% python3 -q
>>> import numpy as np
>>> from numpy import linalg as LA
>>> np.set_printoptions(suppress=True, linewidth=120)
>>> rd = lambda a: np.round(a, 2) + 0
>>> F = np.load("m.npy")
>>> F
array([[4., 1., 0., 0.],
       [0., 4., 1., 0.],
       [0., 0., 4., 1.],
       [0., 0., 0., 4.]])
>>> F.reshape(2, -1)
array([[4., 1., 0., 0., 0., 4., 1., 0.],
       [0., 0., 4., 1., 0., 0., 0., 4.]])
>>> T = F.reshape(4, 2, -1)
>>> np.einsum("ihd,ihd->ih", T, T)
array([[17.,  0.],
       [16.,  1.],
       [ 0., 17.],
       [ 0., 16.]])
>>> T.transpose(1, 0, 2)
array([[[4., 1.],
        [0., 4.],
        [0., 0.],
        [0., 0.]],

       [[0., 0.],
        [1., 0.],
        [4., 1.],
        [0., 4.]]])
>>> np.swapaxes(T, 1, 2)[2]
array([[0., 4.],
       [0., 1.]])
>>> np.allclose(F, F.T)
False
>>> np.allclose(F @ F.T, F.T @ F)
False
>>> rd(np.sort(np.abs(LA.eigvals(F))))
array([4., 4., 4., 4.])
>>> rd(LA.det(F))
np.float64(256.0)
>>> F @ F
array([[16.,  8.,  1.,  0.],
       [ 0., 16.,  8.,  1.],
       [ 0.,  0., 16.,  8.],
       [ 0.,  0.,  0., 16.]])
>>> rd(LA.matrix_power(F, 2))
array([[16.,  8.,  1.,  0.],
       [ 0., 16.,  8.,  1.],
       [ 0.,  0., 16.,  8.],
       [ 0.,  0.,  0., 16.]])
>>> q = F.astype(float).copy()
>>> for j in range(4):
...     q[:, j] -= q[:, :j] @ (q[:, :j].T @ q[:, j])
...     q[:, j] /= LA.norm(q[:, j])
... 
>>> q.T @ F
array([[4., 1., 0., 0.],
       [0., 4., 1., 0.],
       [0., 0., 4., 1.],
       [0., 0., 0., 4.]])
>>> q.T @ q
array([[1., 0., 0., 0.],
       [0., 1., 0., 0.],
       [0., 0., 1., 0.],
       [0., 0., 0., 1.]])
>>> A = np.array([[-0.1, 2.0, 0.0, 0.0],
...     [-0.4, -0.4, -14.0, -0.7],
...     [1.3, -0.9, 6.0, -1.2]])
>>> f, v = A[1], A[0]
>>> f @ v
np.float64(-0.76)
>>> f @ f
np.float64(196.81)
>>> p = (f @ v) / (f @ f) * f
>>> rd(LA.norm(f + v) ** 2 + LA.norm(f - v) ** 2)
np.float64(401.64)
>>> rd(v - p)
array([-0.1 ,  2.  , -0.05,  0.  ])
>>> np.abs(A).max()
np.float64(14.0)
>>> rd(LA.svd(A, compute_uv=False))
array([15.26,  2.46,  1.38])
>>> np.count_nonzero(A)
np.int64(10)
>>> rd(LA.norm(A))
np.float64(15.52)
>>> A.shape
(3, 4)
>>> np.unravel_index(np.abs(A).argmax(), A.shape)
(np.int64(1), np.int64(2))
>>> rd(np.diff(A, axis=0))
array([[ -0.3,  -2.4, -14. ,  -0.7],
       [  1.7,  -0.5,  20. ,  -0.5]])
>>> LA.rank(A)
Traceback (most recent call last):
  File "<python-input-35>", line 1, in <module>
    LA.rank(A)
    ^^^^^^^
AttributeError: module 'numpy.linalg' has no attribute 'rank'
>>> A2 = np.array([[-2, 2, 1], [0, 0, -2]])
>>> cent = np.kron(A2, A)
>>> rd(LA.norm(cent, 2)), rd(LA.norm(A2, 2) * LA.norm(A, 2))
(np.float64(47.52), np.float64(47.52))
>>> cent.shape
(6, 12)
>>> A2 = np.array([[7, -4], [5, 4], [4, -6], [6, 0]])
>>> rd(A @ A2)
array([[  9.3,   8.4],
       [-65. ,  84. ],
       [ 21.4, -44.8]])
>>> rd(A2.T @ A.T)
array([[  9.3, -65. ,  21.4],
       [  8.4,  84. , -44.8]])
>>> A2 @ A
Traceback (most recent call last):
  File "<python-input-43>", line 1, in <module>
    A2 @ A
    ~~~^~~
ValueError: matmul: Input operand 1 has a mismatch in its core dimension 0, with gufunc signature (n?,k),(k,m?)->(n?,m?) (size 3 is different from 2)
>>> np.vstack([A, A2.T]).shape
(5, 4)
>>> rd(np.einsum("ik,kj->ji", A, A2))
array([[  9.3, -65. ,  21.4],
       [  8.4,  84. , -44.8]])
>>> rd(np.einsum("ij->j", A))
array([ 0.8,  0.7, -8. , -1.9])
>>> np.einsum("ij,ij->i", A, A)
array([  4.01, 196.81,  39.94])
>>> rd(LA.norm(A[2], 1)), rd(LA.norm(A[2], np.inf))
(np.float64(9.4), np.float64(6.0))
>>> rd(LA.norm(A[2] - A[1]))
np.float64(20.08)
>>> rng = np.random.default_rng(903316)
>>> th = rng.uniform(0, 2 * np.pi, 25)
>>> q, _ = LA.qr(np.array([[-1.1, 0.6], [0.3, 0.3], [2.1, 0.1]]))
>>> M = 20 * np.c_[np.cos(th), np.sin(th)] @ q.T
>>> rd(M)
array([[  7.43,  -3.53, -18.23],
       [ 10.31,   9.76,  14.08],
       [ 15.91,   9.68,   7.29],
       [ 15.38,   2.03, -12.62],
       [ 13.5 ,   9.96,  10.89],
       [ -7.08,  -9.17, -16.31],
       [-18.42,  -6.41,   4.44],
       [ 11.35,   9.88,  13.18],
       [-17.73,  -8.81,  -2.82],
       [  3.77,  -5.38, -18.89],
       [-11.35,  -9.88, -13.18],
       [ -6.43,  -9.02, -16.65],
       [ 14.9 ,   1.6 , -13.24],
       [-17.49,  -9.  ,  -3.61],
       [-15.82,  -2.47,  11.98],
       [-18.44,  -6.51,   4.19],
       [-14.56,  -1.29,  13.65],
       [  8.69,   9.5 ,  15.3 ],
       [ -9.63,  -9.66, -14.63],
       [ 15.98,   9.66,   7.15],
       [-17.65,  -4.7 ,   8.14],
       [ 11.27,   9.87,  13.25],
       [ 18.37,   6.23,  -4.86],
       [ 16.49,   9.51,   6.13],
       [ 13.71,   9.96,  10.62]])
>>> Xc = M - M.mean(axis=1)
Traceback (most recent call last):
  File "<python-input-55>", line 1, in <module>
    Xc = M - M.mean(axis=1)
         ~~^~~~~~~~~~~~~~~~
ValueError: operands could not be broadcast together with shapes (25,3) (25,) 
>>> Xc = M - M.mean(axis=0)
>>> Uu, sig, vt = LA.svd(Xc, full_matrices=False)
>>> (np.sign(Uu[:, 0]) == np.sign(Uu[0, 0])).astype(int)
array([1, 0, 0, 0, 0, 1, 1, 0, 1, 1, 1, 1, 0, 1, 1, 1, 1, 0, 1, 0, 1, 0, 0, 0, 0])
>>> np.abs(Uu[:, 0]).argmax()
np.int64(13)
>>> r = LA.matrix_rank(M)
>>> r
np.int64(2)
>>> null = LA.svd(M)[2][r:].T
>>> np.allclose(M @ null, 0)
True
>>> LA.matrix_rank(M.T @ M), LA.matrix_rank(M @ M.T)
(np.int64(2), np.int64(2))
>>> null.shape
(3, 1)
>>> [int(LA.matrix_rank(M[:i])) for i in range(1, len(M) + 1)]
[1, 2, 2, 2, 2, 2, 2, 2, 2, 2, 2, 2, 2, 2, 2, 2, 2, 2, 2, 2, 2, 2, 2, 2, 2]
>>> [int(LA.matrix_rank(np.delete(M, i, axis=0))) for i in range(25)]
[2, 2, 2, 2, 2, 2, 2, 2, 2, 2, 2, 2, 2, 2, 2, 2, 2, 2, 2, 2, 2, 2, 2, 2, 2]
>>> [int(LA.matrix_rank(M[:, :j + 1])) for j in range(3)]
[1, 2, 2]
>>> rd(null[:, 0] / null[np.abs(null[:, 0]).round(6).argmax(), 0])
array([-0.44,  1.  , -0.37])
>>> Xc = M - M.mean(axis=0)
>>> V = LA.svd(Xc)[2][:2]
>>> A2 = Xc - Xc @ V.T @ V
>>> rd(LA.norm(A2) / LA.norm(Xc))
np.float64(0.0)
>>> LA.norm(A2, axis=1).round(6).argmax()
np.int64(0)
>>> arr = np.load("x.npy")
>>> arr
array([[-3, -2],
       [-1,  0]])
>>> A2 = arr + rng.integers(-2, 3, (2, 1)) @ rng.integers(-2, 3, (1, 2))
>>> A2
array([[-3, -2],
       [-1,  0]])
>>> np.abs(A2 - arr).sum(axis=1)
array([0, 0])
>>> LA.matrix_rank(A2 - arr, tol=1e-8)
np.int64(0)
>>> rd(LA.norm(arr))
np.float64(3.74)
>>> np.count_nonzero(arr)
np.int64(3)
>>> np.abs(arr).max()
np.int64(3)
>>> np.unravel_index(np.abs(arr).argmax(), arr.shape)
(np.int64(0), np.int64(0))
>>> arr.mean(axis=0)
array([-2., -1.])
>>> Uu, sig, vt = LA.svd(M)
>>> V = vt[:(sig > 1e-8).sum()]
>>> vec = M[3] + -2 * M[2] + rng.integers(2) * np.eye(3)[2]
>>> rd(vec)
array([-16.44, -17.33, -27.21])
>>> rd(V.T @ V)
array([[ 0.86,  0.33, -0.12],
       [ 0.33,  0.25,  0.28],
       [-0.12,  0.28,  0.9 ]])
>>> rd(LA.norm(vec - V.T @ V @ vec))
np.float64(0.0)
>>> X = np.loadtxt("arr.csv", delimiter=",")
>>> X
array([[ 1. , -0.1],
       [ 1.1,  0.4]])
>>> vec = np.array([-3, 3])
>>> target = X @ vec
>>> target
array([-3.3, -2.1])
>>> rd(LA.solve(X, target))
array([-3.,  3.])
>>> rd(LA.solve(X.T, X[1]))
array([0., 1.])
>>> rd(LA.solve(X, target + X[:, 0]))
array([-2.,  3.])
>>> K = np.load("dump.npy")
>>> K
array([[ 1.,  0.,  0.,  0.],
       [ 0.,  0., -1.,  0.],
       [ 0.,  1.,  0.,  0.],
       [ 0.,  0.,  0.,  1.]])
>>> vec = np.array([-1, 1, 0, 2])
>>> [p for p in range(1, 25) if np.allclose(LA.matrix_power(K, p), np.eye(4))]
[4, 8, 12, 16, 20, 24]
>>> rd(np.abs(LA.eigvals(K)))
array([1., 1., 1., 1.])
>>> 4 - LA.matrix_rank(K - np.eye(4), tol=1e-8)
np.int64(2)
>>> rd(np.sort(np.abs(np.degrees(np.angle(LA.eigvals(K))))))
array([ 0.,  0., 90., 90.])
>>> rd(LA.inv(K))
array([[ 1.,  0.,  0.,  0.],
       [ 0.,  0.,  1.,  0.],
       [ 0., -1.,  0.,  0.],
       [ 0.,  0.,  0.,  1.]])
>>> A2 = LA.inv(K)
>>> (np.abs(A2) > 1e-9).astype(int)
array([[1, 0, 0, 0],
       [0, 0, 1, 0],
       [0, 1, 0, 0],
       [0, 0, 0, 1]])
>>> K @ A2
array([[1., 0., 0., 0.],
       [0., 1., 0., 0.],
       [0., 0., 1., 0.],
       [0., 0., 0., 1.]])
>>> rd(LA.slogdet(K)[0])
np.float64(1.0)
>>> rd(LA.det(K) * A2)
array([[ 1.,  0.,  0.,  0.],
       [ 0.,  0.,  1.,  0.],
       [ 0., -1.,  0.,  0.],
       [ 0.,  0.,  0.,  1.]])
>>> np.allclose(A2, K.T)
True
>>> data = np.load("w.npy")
>>> data
array([[-0.6 , -1.46, -0.4 ],
       [-0.3 , -6.86, -1.7 ],
       [ 1.1 , -3.21, -0.8 ],
       [-1.5 , -0.99, -0.2 ],
       [ 0.7 ,  1.17,  0.3 ],
       [ 0.7 ,  6.13,  1.5 ],
       [-0.5 , -6.32, -1.6 ],
       [ 0.1 ,  2.99,  0.7 ],
       [ 2.3 ,  0.42,  0.1 ],
       [-1.2 , -2.55, -0.6 ],
       [-0.9 ,  1.18,  0.3 ],
       [-0.4 , -2.57, -0.6 ],
       [ 1.2 ,  2.87,  0.7 ]])
>>> A2 = K + rng.integers(-2, 3, (4, 1)) @ rng.integers(-2, 3, (1, 4))
>>> A2
array([[ 1.,  0.,  0.,  0.],
       [ 0., -2.,  1., -2.],
       [ 0.,  1.,  0.,  0.],
       [ 0.,  0.,  0.,  1.]])
>>> LA.matrix_rank(A2 - K, tol=1e-8)
np.int64(1)
>>> rd(LA.svd(A2 - K, compute_uv=False))
array([3.46, 0.  , 0.  , 0.  ])
>>> A2 - K
array([[ 0.,  0.,  0.,  0.],
       [ 0., -2.,  2., -2.],
       [ 0.,  0.,  0.,  0.],
       [ 0.,  0.,  0.,  0.]])
>>> np.abs(A2 - K).sum(axis=1)
array([0., 6., 0., 0.])
>>> q, R = LA.qr(data)
>>> rd(abs(R[0, 0])), rd(LA.norm(data[:, 0]))
(np.float64(3.78), np.float64(3.78))
>>> rd(q @ R)
array([[-0.6 , -1.46, -0.4 ],
       [-0.3 , -6.86, -1.7 ],
       [ 1.1 , -3.21, -0.8 ],
       [-1.5 , -0.99, -0.2 ],
       [ 0.7 ,  1.17,  0.3 ],
       [ 0.7 ,  6.13,  1.5 ],
       [-0.5 , -6.32, -1.6 ],
       [ 0.1 ,  2.99,  0.7 ],
       [ 2.3 ,  0.42,  0.1 ],
       [-1.2 , -2.55, -0.6 ],
       [-0.9 ,  1.18,  0.3 ],
       [-0.4 , -2.57, -0.6 ],
       [ 1.2 ,  2.87,  0.7 ]])
>>> q.shape, R.shape
((13, 3), (3, 3))
>>> z = data[:, 1] > np.median(data[:, 1])
>>> f = data[z].mean(axis=0) - data[~z].mean(axis=0)
>>> (((data - data.mean(axis=0)) @ f > 0) == z).mean()
np.float64(1.0)
>>> rd(f)
array([1.17, 5.88, 1.44])
>>> z.astype(int)
array([0, 0, 0, 0, 1, 1, 0, 1, 1, 0, 1, 0, 1])
>>> np.argsort(-np.abs(f).round(6), kind="stable")
array([1, 2, 0])
>>> Xc = data - data.mean(axis=0)
>>> Uu, sig, vt = LA.svd(Xc, full_matrices=False)
>>> LA.matrix_rank(Xc)
np.int64(3)
>>> np.abs(vt[0]).argmax()
np.int64(1)
>>> np.abs(Uu[:, 0]).argmax()
np.int64(5)
>>> rd(sig ** 2 / (sig ** 2).sum())
array([0.93, 0.07, 0.  ])
>>> rd(Xc.mean(axis=0))
array([0., 0., 0.])
>>> [round(float(x), 2) for x in LA.svd(data, compute_uv=False)[:3]]
[13.54, 3.54, 0.09]
>>> rd(LA.norm(data, 2) / LA.norm(data))
np.float64(0.97)
>>> f = np.array([0, 0, 4])
>>> mat = np.outer(rng.normal(size=27), f) + 0.05 * rng.normal(size=(27, 3))
>>> rd(mat)
array([[-0.03,  0.02, 11.7 ],
       [ 0.04,  0.02,  0.5 ],
       [-0.03,  0.02,  2.67],
       [ 0.05, -0.03, -3.05],
       [-0.03,  0.04,  0.67],
       [-0.07, -0.03, -2.15],
       [ 0.02,  0.08, -4.66],
       [ 0.13, -0.02, -7.81],
       [ 0.01,  0.01, -0.21],
       [-0.07,  0.  , -4.92],
       [ 0.07, -0.01,  1.99],
       [ 0.04, -0.04, -4.11],
       [ 0.03, -0.01,  4.88],
       [-0.03,  0.04,  0.79],
       [ 0.04,  0.  ,  2.43],
       [-0.01, -0.02,  3.19],
       [-0.04,  0.05, -4.46],
       [ 0.03, -0.02,  5.03],
       [ 0.01, -0.06,  2.67],
       [ 0.06,  0.05,  7.5 ],
       [-0.1 , -0.07, -3.39],
       [ 0.  ,  0.  ,  7.46],
       [-0.07, -0.02,  1.17],
       [ 0.02,  0.04, -3.13],
       [ 0.1 ,  0.  ,  3.65],
       [-0.03,  0.  ,  0.48],
       [-0.06,  0.01,  2.5 ]])
>>> rd(LA.norm(mat, axis=0))
array([ 0.28,  0.17, 23.1 ])
>>> rd(LA.norm(mat, "nuc"))
np.float64(23.55)
>>> rd(LA.norm(mat) ** 2 / LA.norm(mat, 2) ** 2)
np.float64(1.0)
>>> LA.norm(mat, axis=1).argmax()
np.int64(0)
>>> Xc = mat - mat.mean(axis=0)
>>> V = LA.svd(Xc)[2][:1]
>>> A2 = Xc - Xc @ V.T @ V
>>> rd(A2.std(axis=0))
array([0.05, 0.03, 0.  ])
>>> rd(np.cov(Xc @ V.T, rowvar=False))
np.float64(19.87)
>>> rd(LA.norm(A2) / LA.norm(Xc))
np.float64(0.01)
>>> rd((Xc @ V.T).std(axis=0))
array([4.37])
>>> Xc = mat - mat.mean(axis=0)
>>> Uu, sig, vt = LA.svd(Xc, full_matrices=False)
>>> rd(sig ** 2 / (sig ** 2).sum())
array([1., 0., 0.])
>>> rd(sig)
array([22.73,  0.28,  0.17])
>>> rd(np.abs(vt[-1]))
array([0.06, 1.  , 0.  ])
>>> LA.matrix_rank(Xc)
np.int64(3)
>>> np.abs(Uu[:, 0]).argmax()
np.int64(0)
>>> gram = np.cov(mat, rowvar=False)
>>> rd(gram)
array([[ 0.  ,  0.  ,  0.  ],
       [ 0.  ,  0.  ,  0.01],
       [ 0.  ,  0.01, 19.87]])
>>> rd(np.corrcoef(mat[:, 0], mat[:, 2])[0, 1])
np.float64(0.01)
>>> np.argsort(-mat.std(axis=0).round(6), kind="stable")
array([2, 0, 1])
>>> rd(LA.eigvalsh(gram)[::-1])
array([19.87,  0.  ,  0.  ])
>>> rd(np.median(mat, axis=0))
array([0.01, 0.  , 0.79])
>>> np.argwhere(np.triu(np.abs(np.corrcoef(mat.T)) > 0.8, 1))
array([], shape=(0, 2), dtype=int64)
>>> rd(np.polyfit(mat[:, 0], mat[:, 2], 1))
array([0.89, 0.79])
